% python3 -q
>>> import numpy as np
>>> import numpy.linalg as la
>>> np.set_printoptions(precision=2, suppress=True, linewidth=140, legacy="1.25")
>>> A = np.array([[2.0, 0.0, 1.4],
...     [-0.3, -1.6, -1.0],
...     [-0.7, -1.5, -1.5],
...     [-1.0, 0.2, -0.4],
...     [0.7, 0.7, -0.2],
...     [1.2, 0.6, 0.4],
...     [-0.5, 0.6, -0.8],
...     [0.5, 0.2, -0.6],
...     [-0.6, 1.4, -0.5],
...     [2.8, -0.8, 0.9],
...     [0.7, -0.1, 1.8]])
>>> A[1] *= 20
>>> print(A)
[[  2.    0.    1.4]
 [ -6.  -32.  -20. ]
 [ -0.7  -1.5  -1.5]
 [ -1.    0.2  -0.4]
 [  0.7   0.7  -0.2]
 [  1.2   0.6   0.4]
 [ -0.5   0.6  -0.8]
 [  0.5   0.2  -0.6]
 [ -0.6   1.4  -0.5]
 [  2.8  -0.8   0.9]
 [  0.7  -0.1   1.8]]
>>> Ac = (A - A.mean(axis=0)) / A.std(axis=0)
>>> print(Ac.std(axis=0))
[1. 1. 1.]
>>> print(np.argwhere(np.abs(Ac) > 2))
[[1 0]
 [1 1]
 [1 2]]
>>> beta = la.lstsq(np.delete(Ac, 0, axis=1), Ac[:, 0])[0]
>>> print(np.abs(beta).argmax())
1
>>> print(np.round(1 - np.var(Ac[:, 0] - np.delete(Ac, 0, axis=1) @ beta), 2))
0.89
>>> print(beta)
[-1.42  2.3 ]
>>> Ac = A - A.mean(axis=0)
>>> left, sig, VT = la.svd(Ac, full_matrices=False)
>>> print(np.abs(VT[0]).argmax())
1
>>> print(np.round(Ac.mean(axis=0), 2) + 0)
[0. 0. 0.]
>>> print((np.sign(left[:, 0]) == np.sign(left[0, 0])).astype(int))
[1 0 1 1 1 1 1 1 1 1 1]
>>> print(np.searchsorted(np.cumsum(sig ** 2) / (sig ** 2).sum(), 0.9) + 1)
1
>>> M = np.load("case6.npy")
>>> print(M)
[[ 0  1  0  0  0]
 [ 0  0  0 -3  0]
 [ 0  0  0  0 -4]
 [ 0  0  0  0  0]
 [-4  0  0  0  0]]
>>> # null space of dimension 1
>>> rank = la.matrix_rank(M)
>>> print(rank)
4
>>> N = la.svd(M)[2][rank:].T
>>> print(la.matrix_rank(M.T @ M), la.matrix_rank(M @ M.T))
4 4
>>> print([int(la.matrix_rank(M[:, :j + 1])) for j in range(5)])
[1, 2, 2, 3, 4]
>>> print(round(float(la.norm(M[0], 1)), 2), np.round(la.norm(M[0], np.inf), 2))
1.0 1.0
>>> print(M[0] @ M[4])
0
>>> print(np.round(la.norm(M, "nuc"), 2))
12.0
>>> print(round(la.norm(M, 1), 2), np.round(la.norm(M, np.inf), 2))
4.0 4.0
>>> print(round(float(la.norm(M) ** 2 / la.norm(M, 2) ** 2), 2))
2.62
>>> print(M @ la.pinv(M) @ M)
[[ 0.  1.  0.  0.  0.]
 [ 0.  0.  0. -3.  0.]
 [ 0.  0.  0.  0. -4.]
 [ 0.  0.  0.  0.  0.]
 [-4.  0.  0.  0.  0.]]
>>> print(np.allclose(M[:-1].T @ la.lstsq(M[:-1].T, M[-1])[0], M[-1]))
False
>>> print(la.lstsq(M[:-1].T, M[-1])[2])
3
>>> rng = np.random.default_rng(91854)
>>> labels = rng.permutation(5)
>>> print(labels)
[4 0 1 3 2]
>>> other = M[labels][:, labels]
>>> print(other)
[[ 0 -4  0  0  0]
 [ 0  0  1  0  0]
 [ 0  0  0 -3  0]
 [ 0  0  0  0  0]
 [-4  0  0  0  0]]
>>> print(np.sort(np.abs(la.eigvals(other))))
[0. 0. 0. 0. 0.]
>>> data = np.array([[0.4, -1.3, -1.8],
...     [-0.9, 1.0, -0.2],
...     [-0.2, 0.5, 2.8],
...     [0.9, -0.1, 1.5],
...     [-0.2, -0.1, 1.9],
...     [-0.7, 0.7, -0.3],
...     [2.0, 1.0, -1.3],
...     [-0.4, 0.3, 0.5],
...     [1.4, -1.4, -0.4],
...     [-1.8, -1.2, 0.6],
...     [0.1, -1.0, -0.8],
...     [-0.8, -1.9, -0.3],
...     [0.2, 1.9, 0.8],
...     [-0.5, 0.4, 2.1],
...     [-1.9, 0.2, 0.0],
...     [0.4, 2.8, -1.2],
...     [-0.3, 0.1, 0.9],
...     [0.7, 0.8, -0.2],
...     [0.3, 0.0, 0.9]])
>>> data[7] *= 10
>>> print(data)
[[ 0.4 -1.3 -1.8]
 [-0.9  1.  -0.2]
 [-0.2  0.5  2.8]
 [ 0.9 -0.1  1.5]
 [-0.2 -0.1  1.9]
 [-0.7  0.7 -0.3]
 [ 2.   1.  -1.3]
 [-4.   3.   5. ]
 [ 1.4 -1.4 -0.4]
 [-1.8 -1.2  0.6]
 [ 0.1 -1.  -0.8]
 [-0.8 -1.9 -0.3]
 [ 0.2  1.9  0.8]
 [-0.5  0.4  2.1]
 [-1.9  0.2  0. ]
 [ 0.4  2.8 -1.2]
 [-0.3  0.1  0.9]
 [ 0.7  0.8 -0.2]
 [ 0.3  0.   0.9]]
>>> other = data + rng.integers(-2, 3, (19, 1)) @ rng.integers(-2, 3, (1, 3))
>>> print(other)
[[ 0.4 -5.3 -5.8]
 [-0.9  1.  -0.2]
 [-0.2  4.5  6.8]
 [ 0.9 -0.1  1.5]
 [-0.2 -0.1  1.9]
 [-0.7  0.7 -0.3]
 [ 2.   5.   2.7]
 [-4.   7.   9. ]
 [ 1.4  0.6  1.6]
 [-1.8 -1.2  0.6]
 [ 0.1 -1.  -0.8]
 [-0.8 -5.9 -4.3]
 [ 0.2 -2.1 -3.2]
 [-0.5 -3.6 -1.9]
 [-1.9  2.2  2. ]
 [ 0.4  2.8 -1.2]
 [-0.3  2.1  2.9]
 [ 0.7  2.8  1.8]
 [ 0.3 -2.  -1.1]]
>>> print(other - data)
[[ 0. -4. -4.]
 [ 0.  0.  0.]
 [ 0.  4.  4.]
 [ 0.  0.  0.]
 [ 0.  0.  0.]
 [ 0.  0.  0.]
 [ 0.  4.  4.]
 [ 0.  4.  4.]
 [ 0.  2.  2.]
 [ 0.  0.  0.]
 [ 0.  0.  0.]
 [ 0. -4. -4.]
 [ 0. -4. -4.]
 [ 0. -4. -4.]
 [ 0.  2.  2.]
 [ 0.  0.  0.]
 [ 0.  2.  2.]
 [ 0.  2.  2.]
 [ 0. -2. -2.]]
>>> print(np.round(la.svd(other - data, compute_uv=False), 2) + 0)
[16.25  0.    0.  ]
>>> Ac = other - other.mean(axis=0)
>>> left, sig, VT = la.svd(Ac, full_matrices=False)
>>> print(VT[0] * np.sign(VT[0, np.abs(VT[0]).argmax()]))
[-0.08  0.69  0.72]
>>> print(la.matrix_rank(Ac))
3
>>> print(np.round(Ac.mean(axis=0), 2) + 0)
[0. 0. 0.]
>>> hat = data @ la.solve(data.T @ data, data.T)
>>> print(np.allclose(hat @ hat, hat))
True
>>> print(round(np.trace(hat), 2))
3.0
>>> print(hat @ data[:, 0])
[ 0.4 -0.9 -0.2  0.9 -0.2 -0.7  2.  -4.   1.4 -1.8  0.1 -0.8  0.2 -0.5 -1.9  0.4 -0.3  0.7  0.3]
>>> J = np.eye(5, dtype=int)[rng.permutation(5)] * np.array([0, 0, 3, 1, 2])
>>> print(J)
[[0 0 0 1 0]
 [0 0 0 0 0]
 [0 0 0 0 0]
 [0 0 3 0 0]
 [0 0 0 0 2]]
>>> other = np.array([[1, 6], [4, 8], [3, 5]])
>>> print(np.einsum("ik,kj->ji", A, other))
[[   6.2 -194.   -11.2   -1.4    2.9    4.8   -0.5   -0.5    3.5    2.3    5.7]
 [  19.  -392.   -23.7   -6.4    8.8   14.    -2.2    1.6    5.1   14.9   12.4]]
>>> print(la.matrix_rank(np.vstack([A, other.T])))
3
>>> print(la.matrix_rank(A @ other))
2
